% python3 -q
>>> import numpy as np
>>> np.set_printoptions(suppress=True, linewidth=160)
>>> J = np.loadtxt("test6.csv", delimiter=",")
>>> print(J)
[[13.  6.  6.  6.]
 [ 6.  8.  4.  4.]
 [ 6.  4.  8.  4.]
 [ 6.  4.  4.  8.]]
>>> w1 = np.array([[3, 2, 0, 1, 0, 3],
...     [5, 0, 2, 5, 5, 3],
...     [5, 3, 5, 1, 5, 0],
...     [5, 2, 3, 3, 3, 5]])
>>> beta = np.array([-3, -5, 3, 1, 4, -3])
>>> act = np.maximum(J @ w1 + beta, 0)
>>> print((act > 0).mean(axis=0))
[1. 1. 1. 1. 1. 1.]
>>> print(act)
[[126.  51.  63.  68.  82.  84.]
 [ 95.  27.  51.  63.  76.  59.]
 [ 95.  39.  63.  47.  76.  47.]
 [ 95.  35.  55.  55.  68.  67.]]
>>> print(np.linalg.matrix_rank(act))
4
>>> W2 = np.array([[7, 6], [8, -9], [-5, -8], [9, 1], [1, 6], [2, -8]])
>>> print((act @ W2).round(6).argmax(axis=1))
[0 0 0 0]
>>> print(act @ W2)
[[1837. -319.]
 [1387.  -34.]
 [1255. -158.]
 [1367. -258.]]
>>> print(np.allclose(J, J.T))
True
>>> J.inv()
Traceback (most recent call last):
  File "<python-input-14>", line 1, in <module>
    J.inv()
    ^^^^^
AttributeError: 'numpy.ndarray' object has no attribute 'inv'
>>> print((J + J.T) / 2)
[[13.  6.  6.  6.]
 [ 6.  8.  4.  4.]
 [ 6.  4.  8.  4.]
 [ 6.  4.  4.  8.]]
>>> print(round(float(np.abs(np.linalg.eigvals(J)).max()), 2))
25.0
>>> hat = np.triu(np.array([[3, 0, 1, -3], [0, -3, 2, 1], [-1, 0, -1, -1], [0, 1, 1, -2]]), 1) + np.eye(4)
>>> Y = hat @ J @ np.linalg.inv(hat)
>>> print(round(float(np.linalg.det(Y)), 2))
1600.0
>>> print(hat @ J - J @ hat)
[[-12.  -8. -29.  19.]
 [ 18.  12.  -2.  30.]
 [ -6.  -4. -18.  14.]
 [  0.   0. -14.  18.]]
>>> print(Y)
[[  1.  -2.   5.  -4.]
 [ 24.  20. -40.  32.]
 [  0.   0.   4.   0.]
 [  6.   4. -10.  12.]]
>>> print(np.round(np.poly(Y), 2))
[    1.   -37.   348. -1264.  1600.]
>>> print(np.trace(Y), np.trace(J))
37.0 37.0
>>> print(np.linalg.matrix_rank(Y))
4
>>> arr = -2 * np.eye(7) + np.eye(7, k=1)
>>> print(arr)
[[-2.  1.  0.  0.  0.  0.  0.]
 [ 0. -2.  1.  0.  0.  0.  0.]
 [ 0.  0. -2.  1.  0.  0.  0.]
 [ 0.  0.  0. -2.  1.  0.  0.]
 [ 0.  0.  0.  0. -2.  1.  0.]
 [ 0.  0.  0.  0.  0. -2.  1.]
 [ 0.  0.  0.  0.  0.  0. -2.]]
>>> Q, vecs = np.linalg.qr(arr[:, :3])[0], np.linalg.qr(arr[:, 3:])[0]
>>> sv = np.linalg.svd(Q.T @ vecs, compute_uv=False)
>>> print(sv.round(2) + 0)
[0.5 0.  0. ]
>>> print((sv > 0.9).sum())
0
>>> print(np.round(np.degrees(np.arccos(sv.clip(0, 1))), 2))
[60.05 90.   90.  ]
>>> x = np.array([0, 2, 0, 0, 3, 2, 3])
>>> target = arr @ x
>>> beta, lr = np.zeros(7), 1 / np.linalg.norm(arr, 2) ** 2
>>> for i in range(10):
...     beta -= lr * arr.T @ (arr @ beta - target)
...     if i % 2 == 0: print(i, round(np.linalg.norm(arr @ beta - target), 2))
... 
0 4.76
2 2.85
4 1.89
6 1.31
8 0.93
>>> print(beta.round(2))
[-0.14  1.79 -0.27 -0.33  2.65  1.7   2.83]
>>> print(round(np.linalg.cond(arr), 2))
2.64
>>> rng = np.random.default_rng(6718)
>>> labels = rng.permutation(7)
>>> Y = arr[:, labels] * rng.choice([-1, 1], 7)
>>> print(Y)
[[ 0. -0.  0.  0.  0. -1.  2.]
 [ 1. -0.  0.  0.  0.  2. -0.]
 [-2. -1.  0.  0.  0. -0. -0.]
 [ 0.  2.  1.  0.  0. -0. -0.]
 [ 0. -0. -2.  1.  0. -0. -0.]
 [ 0. -0.  0. -2.  1. -0. -0.]
 [ 0. -0.  0.  0. -2. -0. -0.]]
>>> Uu, _, vt = np.linalg.svd(arr.T @ Y)
>>> print(labels)
[2 3 4 5 6 1 0]
>>> print(np.round(np.linalg.norm(Y, "nuc"), 2))
14.76
>>> print(np.linalg.norm(Y, axis=1).argmax())
0
>>> print(np.round(np.linalg.norm(Y) ** 2 / np.linalg.norm(Y, 2) ** 2, 2))
3.92
>>> print(Y[6] @ Y[0])
0.0
>>> print(np.round(np.linalg.norm(Y, axis=1), 2))
[2.24 2.24 2.24 2.24 2.24 2.24 2.  ]
>>> print(round(np.linalg.norm(Y[6] - Y[0]), 2))
3.0
>>> print(round(np.linalg.norm(Y, 1), 2), round(np.linalg.norm(Y, np.inf), 2))
3.0 3.0
>>> labels = rng.integers(0, 3, 4)
>>> A = np.array([[-2, 3, -2, 0], [3, 0, 1, 3], [0, 3, 3, -2], [1, -3, -2, 0]]) * (labels[:, None] == labels)
>>> print(A)
[[-2  0  0  0]
 [ 0  0  0  0]
 [ 0  0  3  0]
 [ 1  0  0  0]]
>>> print(np.round(np.linalg.svd(A, compute_uv=False), 2))
[3.   2.24 0.   0.  ]
>>> np.linalg.rank(A)
Traceback (most recent call last):
  File "<python-input-55>", line 1, in <module>
    np.linalg.rank(A)
    ^^^^^^^^^^^^^^
AttributeError: module 'numpy.linalg' has no attribute 'rank'
>>> print(A - A[0])
[[0 0 0 0]
 [2 0 0 0]
 [2 0 3 0]
 [3 0 0 0]]
>>> print(np.unravel_index(np.abs(A).argmax(), A.shape))
(np.int64(2), np.int64(2))
>>> print(A.sum(axis=0))
[-1  0  3  0]
>>> np.zeros(4, 4)
Traceback (most recent call last):
  File "<python-input-59>", line 1, in <module>
    np.zeros(4, 4)
    ~~~~~~~~^^^^^^
TypeError: Cannot interpret '4' as a data type
>>> print(np.round(np.linalg.svd(A, compute_uv=False), 2))
[3.   2.24 0.   0.  ]
>>> print(A[:, 0] @ A[:, 3])
0
>>> print(A @ A.T)
[[ 4  0  0 -2]
 [ 0  0  0  0]
 [ 0  0  9  0]
 [-2  0  0  1]]
>>> print(np.round(np.linalg.pinv(A), 2))
[[-0.4   0.    0.    0.2 ]
 [ 0.    0.    0.    0.  ]
 [ 0.    0.    0.33  0.  ]
 [ 0.    0.    0.    0.  ]]
>>> print(A.T @ A)
[[5 0 0 0]
 [0 0 0 0]
 [0 0 9 0]
 [0 0 0 0]]
>>> print(A @ A)
[[ 4  0  0  0]
 [ 0  0  0  0]
 [ 0  0  9  0]
 [-2  0  0  0]]
>>> print((A != 0).astype(int))
[[1 0 0 0]
 [0 0 0 0]
 [0 0 1 0]
 [1 0 0 0]]
>>> print(np.round(np.sort(np.linalg.eigvals(A).real), 2))
[-2.  0.  0.  3.]
>>> print((np.linalg.matrix_power((A != 0) + (A.T != 0) + np.eye(4), 4) > 0).astype(int))
[[1 0 0 1]
 [0 1 0 0]
 [0 0 1 0]
 [1 0 0 1]]
>>> hat = np.triu(np.array([[0, -2, 0, -2], [1, 3, 1, 2], [2, 0, 1, -2], [2, 2, 3, -2]]), 1) + np.eye(4)
>>> Y = hat @ A @ np.linalg.inv(hat)
>>> print(round(float(np.linalg.det(Y)), 2))
0.0
>>> print(np.trace(Y), np.trace(A))
1.0 1
>>> print(np.linalg.matrix_rank(A, rtol=0.1))
2
>>> print(round(float(np.linalg.norm(A, 2) / np.linalg.norm(A)), 2))
0.8
>>> print(np.argsort(-np.linalg.norm(A, axis=0).round(6), kind="stable")[:3])
[2 0 1]
>>> print(np.linalg.cond(A) > 100)
True
>>> Y = np.array([[-1, 1, 3], [3, -2, -2], [1, 1, 0]])
>>> M = Y + Y.T
>>> print(M)
[[-2  4  4]
 [ 4 -4 -1]
 [ 4 -1  0]]
>>> x = np.array([2, 0, -2])
>>> target = M @ x
>>> beta, lr = np.zeros(3), 1 / np.linalg.norm(M, 2) ** 2
>>> for i in range(30):
...     beta -= lr * M.T @ (M @ beta - target)
...     if i % 5 == 0: print(i, round(np.linalg.norm(M @ beta - target), 2))
... 
0 2.13
5 1.95
10 1.79
15 1.64
20 1.5
25 1.38
>>> print(np.round(np.linalg.cond(M), 2))
7.59
>>> data = np.array([[-1, 0, 1, 2, 3, 4, 5, 6],
...     [7, 8, 9, 10, 11, 12, 13, 14],
...     [15, 16, 17, 18, 19, 20, 21, 22],
...     [23, 24, 25, 26, 27, 28, 29, 30],
...     [31, 32, 33, 34, 35, 36, 37, 38],
...     [39, 40, 41, 42, 43, 44, 45, 46],
...     [47, 48, 49, 50, 51, 52, 53, 54],
...     [55, 56, 57, 58, 59, 60, 61, 62]])
>>> print(np.linalg.matrix_rank(data, rtol=0.1))
1
>>> print([round(float(x), 2) for x in np.linalg.svd(data, compute_uv=False)[:3]])
[285.11, 9.43, 0.0]
>>> print(np.argsort(-np.linalg.norm(data, axis=0).round(6), kind="stable")[:3])
[7 6 5]
>>> rk = np.linalg.matrix_rank(data)
>>> print(rk)
2
>>> null = np.linalg.svd(data)[2][rk:].T
>>> print(np.linalg.matrix_rank(data.T @ data), np.linalg.matrix_rank(data @ data.T))
2 2
>>> print([int(np.linalg.matrix_rank(data[:, :j + 1])) for j in range(8)])
[1, 2, 2, 2, 2, 2, 2, 2]
>>> print([int(np.linalg.matrix_rank(np.delete(data, i, axis=0))) for i in range(8)])
[2, 2, 2, 2, 2, 2, 2, 2]
>>> feats = np.array([[0, -6, 1], [6, 0, -4], [-1, 4, 0]])
>>> rk = np.linalg.matrix_rank(feats)
>>> print(rk)
2
>>> null = np.linalg.svd(feats)[2][rk:].T
>>> print(np.round(null @ null.T, 2))
[[0.3  0.08 0.45]
 [0.08 0.02 0.11]
 [0.45 0.11 0.68]]
>>> Y = feats + rng.integers(-2, 3, (3, 2)) @ rng.integers(-2, 3, (2, 3))
>>> print(Y)
[[ 3 -6  2]
 [11  2 -1]
 [-7  4 -2]]
>>> print(np.abs(Y - feats).sum(axis=1))
[ 4 10  8]
>>> print(np.round(np.linalg.svd(Y - feats, compute_uv=False), 2) + 0)
[9.2  1.82 0.  ]
>>> labels = rng.permutation(3)
>>> print(labels)
[1 2 0]
>>> Y = feats[labels][:, labels]
>>> print(np.trace(Y))
0
>>> print(np.allclose(Y, feats))
False
>>> print(np.round(np.trace(np.linalg.pinv(feats) @ feats), 2))
2.0
>>> print(np.abs(np.diag(np.linalg.qr(feats)[1])) > 1e-9)
[ True  True False]
>>> print(np.unique(feats.round(6), axis=0).shape)
(3, 3)
>>> print(np.allclose(feats[:-1].T @ np.linalg.lstsq(feats[:-1].T, feats[-1])[0], feats[-1]))
True
>>> K = np.load("mat.npy")
>>> print(K.round(2))
[[0.13 0.07 0.13 0.07 0.13 0.2  0.07 0.2 ]
 [0.08 0.33 0.17 0.25 0.08 0.08 0.   0.  ]
 [0.14 0.14 0.21 0.14 0.14 0.   0.07 0.14]
 [0.19 0.19 0.19 0.12 0.06 0.   0.12 0.12]
 [0.07 0.2  0.13 0.13 0.2  0.13 0.13 0.  ]
 [0.19 0.06 0.12 0.12 0.06 0.25 0.06 0.12]
 [0.17 0.11 0.11 0.17 0.17 0.11 0.17 0.  ]
 [0.05 0.1  0.14 0.14 0.14 0.14 0.1  0.19]]
>>> x = np.array([-8, -1, 3, -1, 8, -4, -1, -5])
>>> target = K @ x
>>> print(target.round(2))
[-1.6  -0.42 -0.43 -1.5   0.47 -2.5  -0.56 -0.67]
>>> print(np.round(np.linalg.solve(K.T, K[3]), 2) + 0)
[0. 0. 0. 1. 0. 0. 0. 0.]
>>> print(np.round(np.linalg.solve(K, target + K[:, 2]), 2))
[-8. -1.  4. -1.  8. -4. -1. -5.]
>>> X = np.loadtxt("w.csv", delimiter=",")
>>> print(X)
[[  8.   8.   7.   4.   8.]
 [  9.  -1.   2.  -5.  -1.]
 [  2.  -7.   0.  -6.  -3.]
 [ 10.  -9.   8.  -1.  -2.]
 [  6.  -3.   7.  -6.   3.]
 [ 10. -10.  11.   1.   9.]
 [  1.  -4.  17.   5.  14.]
 [ -7. -11.   8.   5.  15.]
 [-12.  -2.  10.  -2.  18.]
 [-18.  -8.   1. -11.  11.]
 [-22.  -4.   4. -20.  18.]
 [-26.  -2.  -1. -29.  23.]
 [-35.  -6.   7. -35.  16.]
 [-44. -11.   3. -33.   7.]
 [-43. -10.   7. -35.   2.]
 [-40. -14.   7. -35.   6.]
 [-35.  -7.   9. -33.   6.]
 [-32. -13.  11. -36.   5.]
 [-34. -12.  15. -39.   2.]
 [-35. -17.   6. -30.   7.]
 [-40. -16.   0. -31.   4.]
 [-31.  -9.   7. -24.   9.]
 [-26.  -4.   7. -26.   2.]
 [-17.  -6.   3. -21.  -3.]]
>>> cov = np.cov(X, rowvar=False)
>>> print(np.round(np.linalg.eigvalsh(cov)[::-1], 2))
[592.32  59.79  25.57  19.02  10.65]
>>> print(np.round(X.std(axis=0), 2))
[18.66  5.41  4.43 15.25  6.97]
>>> print(cov.shape)
(5, 5)
>>> print(np.argsort(-X.std(axis=0).round(6), kind="stable"))
[0 3 4 1 2]
>>> print(np.round(np.polyfit(X[:, 3], X[:, 2], 1), 2))
[0.04 7.15]
>>> print(np.median(X, axis=0))
[-24.   -7.5   7.  -22.5   6.5]
>>> hat = X @ np.linalg.solve(X.T @ X, X.T)
>>> print(np.linalg.matrix_rank(np.eye(24) - hat))
19
>>> print(np.round(np.diag(hat), 2))
[0.24 0.17 0.15 0.24 0.15 0.31 0.38 0.37 0.25 0.12 0.18 0.57 0.19 0.15 0.18 0.11 0.13 0.15 0.28 0.17 0.25 0.07 0.12 0.08]
>>> print(np.allclose(hat @ hat, hat))
True
>>> print(round(np.trace(hat), 2))
5.0
